% python3 -q
>>> import numpy as np
>>> from numpy import linalg as LA
>>> np.set_printoptions(suppress=True, linewidth=160)
>>> rd = lambda a: np.round(a, 4) + 0
>>> mat = np.array([[2, -2, 3, 2], [1, 3, -3, 0], [2, -1, 0, -3]])
>>> mat[:, 2] = 5 * mat[:, 3]
>>> mat
array([[  2,  -2,  10,   2],
       [  1,   3,   0,   0],
       [  2,  -1, -15,  -3]])
>>> Y = np.array([[-4, -6, 5], [7, 2, -3], [4, -6, -3], [-1, 9, 1]])
>>> Y.T @ mat.T
array([[ 16,  17, -72],
       [-58,   0,  49],
       [-12,  -4,  55]])
>>> np.vstack([mat, Y.T]).shape
(6, 4)
>>> np.einsum("ij,ij->i", mat, mat)
array([112,  10, 239])
>>> mat @ Y
array([[ 16, -58, -12],
       [ 17,   0,  -4],
       [-72,  49,  55]])
>>> LA.matrix_rank(np.vstack([mat, Y.T]))
np.int64(4)
>>> np.einsum("ij->j", mat)
array([ 5,  0, -5, -1])
>>> np.einsum("ik,kj->ji", mat, Y)
array([[ 16,  17, -72],
       [-58,   0,  49],
       [-12,  -4,  55]])
>>> np.einsum("ik,kj->ij", mat, Y)
array([[ 16, -58, -12],
       [ 17,   0,  -4],
       [-72,  49,  55]])
>>> r0, g = mat[2], mat[0]
>>> r0 @ r0
np.int64(239)
>>> pr = (r0 @ g) / (r0 @ r0) * r0
>>> rd(pr)
array([-1.2552,  0.6276,  9.4142,  1.8828])
>>> rd((g - pr) @ r0)
np.float64(0.0)
>>> LA.matrix_rank(np.outer(r0, g))
np.int64(1)
>>> np.outer(r0, g)
array([[   4,   -4,   20,    4],
       [  -2,    2,  -10,   -2],
       [ -30,   30, -150,  -30],
       [  -6,    6,  -30,   -6]])
>>> rd(g - pr)
array([ 3.2552, -2.6276,  0.5858,  0.1172])
